In [1]: import numpy as np

In [2]: from numpy import linalg as LA

In [3]: np.set_printoptions(suppress=True, linewidth=140)

In [4]: def rnd(a):
   ...:     return np.round(a, 2) + 0
   ...: 

In [5]: out = np.array([[1, 1], [-1, 1]])

In [6]: m1 = np.kron(np.eye(2, dtype=int), out)

In [7]: m1
Out[7]: 
array([[ 1,  1,  0,  0],
       [-1,  1,  0,  0],
       [ 0,  0,  1,  1],
       [ 0,  0, -1,  1]])

In [8]: m1.T @ m1
Out[8]: 
array([[2, 0, 0, 0],
       [0, 2, 0, 0],
       [0, 0, 2, 0],
       [0, 0, 0, 2]])

In [9]: m1[:, 1] @ m1[:, 2]
Out[9]: np.int64(0)

In [10]: rnd(np.sort(LA.eigvals(m1).real))
Out[10]: array([1., 1., 1., 1.])

In [11]: np.flatnonzero(LA.matrix_power((m1 != 0) + (m1.T != 0) + np.eye(4), 4)[3])
Out[11]: array([2, 3])

In [12]: rnd(LA.det(m1))
Out[12]: np.float64(4.0)

In [13]: m1 @ m1
Out[13]: 
array([[ 0,  2,  0,  0],
       [-2,  0,  0,  0],
       [ 0,  0,  0,  2],
       [ 0,  0, -2,  0]])

In [14]: vec = np.array([1, 5, 4, 5])

In [15]: a = np.maximum(m1 @ vec, 0)

In [16]: np.maximum(m1 @ (3 * vec), 0)
Out[16]: array([18, 12, 27,  3])

In [17]: np.flatnonzero(a > 1e-9)
Out[17]: array([0, 1, 2, 3])

In [18]: a
Out[18]: array([6, 4, 9, 1])

In [19]: th = np.radians(36)

In [20]: R = np.eye(4)

In [21]: R[0, 0] = R[1, 1] = np.cos(th)

In [22]: R[0, 1], R[1, 0] = -np.sin(th), np.sin(th)

In [23]: rnd(R)
Out[23]: 
array([[ 0.81, -0.59,  0.  ,  0.  ],
       [ 0.59,  0.81,  0.  ,  0.  ],
       [ 0.  ,  0.  ,  1.  ,  0.  ],
       [ 0.  ,  0.  ,  0.  ,  1.  ]])

In [24]: out = m1 @ R.T

In [25]: np.allclose(m1 @ m1.T, out @ out.T)
Out[25]: True

In [26]: rnd(LA.det(R)), rnd(np.trace(R))
Out[26]: (np.float64(1.0), np.float64(3.62))

In [27]: rnd(np.abs(out - m1).max(axis=0))
Out[27]: array([0.78, 0.78, 0.  , 0.  ])

In [28]: f = np.array([1, 1, 1])

In [29]: rnd(np.array([np.convolve(row, f, "same") for row in R]))
Out[29]: 
array([[ 0.22,  0.22, -0.59,  0.  ],
       [ 1.4 ,  1.4 ,  0.81,  0.  ],
       [ 0.  ,  1.  ,  1.  ,  1.  ],
       [ 0.  ,  0.  ,  1.  ,  1.  ]])

In [30]: mat = np.loadtxt("w.csv", delimiter=",")

In [31]: mat
Out[31]: 
array([[ 2.,  1.,  3.],
       [ 2.,  2.,  3.],
       [ 3.,  3.,  3.],
       [ 6.,  3.,  6.],
       [ 8.,  3.,  6.],
       [ 8.,  6.,  9.],
       [ 8.,  8., 10.],
       [ 8., 10., 11.],
       [11., 12., 11.],
       [13., 13., 11.],
       [13., 14., 11.],
       [14., 15., 13.],
       [16., 15., 16.],
       [18., 15., 19.],
       [20., 17., 22.],
       [23., 18., 24.],
       [23., 21., 25.],
       [25., 21., 27.]])

In [32]: d = LA.norm(mat[:, None] - mat[None], axis=-1)

In [33]: LA.matrix_rank(d ** 2)
Out[33]: np.int64(5)

In [34]: rnd(d[:5, :5])
Out[34]: 
array([[0.  , 1.  , 2.24, 5.39, 7.  ],
       [1.  , 0.  , 1.41, 5.1 , 6.78],
       [2.24, 1.41, 0.  , 4.24, 5.83],
       [5.39, 5.1 , 4.24, 0.  , 2.  ],
       [7.  , 6.78, 5.83, 2.  , 0.  ]])

In [35]: X = np.array([[1.0, 0.7, 0.49], [0.7, 1.0, 0.7], [0.49, 0.7, 1.0]])

In [36]: ev, vecs = LA.eigh(X)

In [37]: vec = np.array([-3, 0, 0])

In [38]: vec @ X @ vec / (vec @ vec), rnd(ev[0]), rnd(ev[-1])
Out[38]: (np.float64(1.0), np.float64(0.23), np.float64(2.26))

In [39]: rnd(vecs * np.maximum(ev, 0) @ vecs.T)
Out[39]: 
array([[1.  , 0.7 , 0.49],
       [0.7 , 1.  , 0.7 ],
       [0.49, 0.7 , 1.  ]])

In [40]: rnd(vecs * np.sqrt(ev) @ vecs.T)
Out[40]: 
array([[0.91, 0.35, 0.2 ],
       [0.35, 0.87, 0.35],
       [0.2 , 0.35, 0.91]])

In [41]: vec @ X @ vec
Out[41]: np.float64(9.0)

In [42]: rnd(vecs * np.abs(ev) @ vecs.T)
Out[42]: 
array([[1.  , 0.7 , 0.49],
       [0.7 , 1.  , 0.7 ],
       [0.49, 0.7 , 1.  ]])

In [43]: np.abs(X).sum(axis=1).max(), rnd(np.abs(ev).max())
Out[43]: (np.float64(2.4), np.float64(2.26))

In [44]: rnd(LA.eigvalsh(X[1:, 1:]))
Out[44]: array([0.3, 1.7])

In [45]: vec = np.ones(3)

In [46]: for _ in range(7):
    ...:     vec = X @ vec
    ...:     vec /= LA.norm(vec)
    ...:     print(round(vec @ X @ vec, 2))
    ...: 
2.26
2.26
2.26
2.26
2.26
2.26
2.26

In [47]: rnd(LA.eigvalsh(X)[-1])
Out[47]: np.float64(2.26)

In [48]: ev, vecs = LA.eig(X)

In [49]: rnd(np.sort(LA.eigvals(X.T)))
Out[49]: array([0.23, 0.51, 2.26])

In [50]: rnd(ev)
Out[50]: array([2.26, 0.51, 0.23])

In [51]: rng = np.random.default_rng(1979)

In [52]: labels = rng.permutation(4)

In [53]: labels
Out[53]: array([0, 2, 1, 3])

In [54]: out = m1[labels][:, labels]

In [55]: np.trace(out)
Out[55]: np.int64(4)

In [56]: rnd(np.sort(np.abs(LA.eigvals(out))))
Out[56]: array([1.41, 1.41, 1.41, 1.41])

In [57]: out
Out[57]: 
array([[ 1,  0,  1,  0],
       [ 0,  1,  0,  1],
       [-1,  0,  1,  0],
       [ 0, -1,  0,  1]])
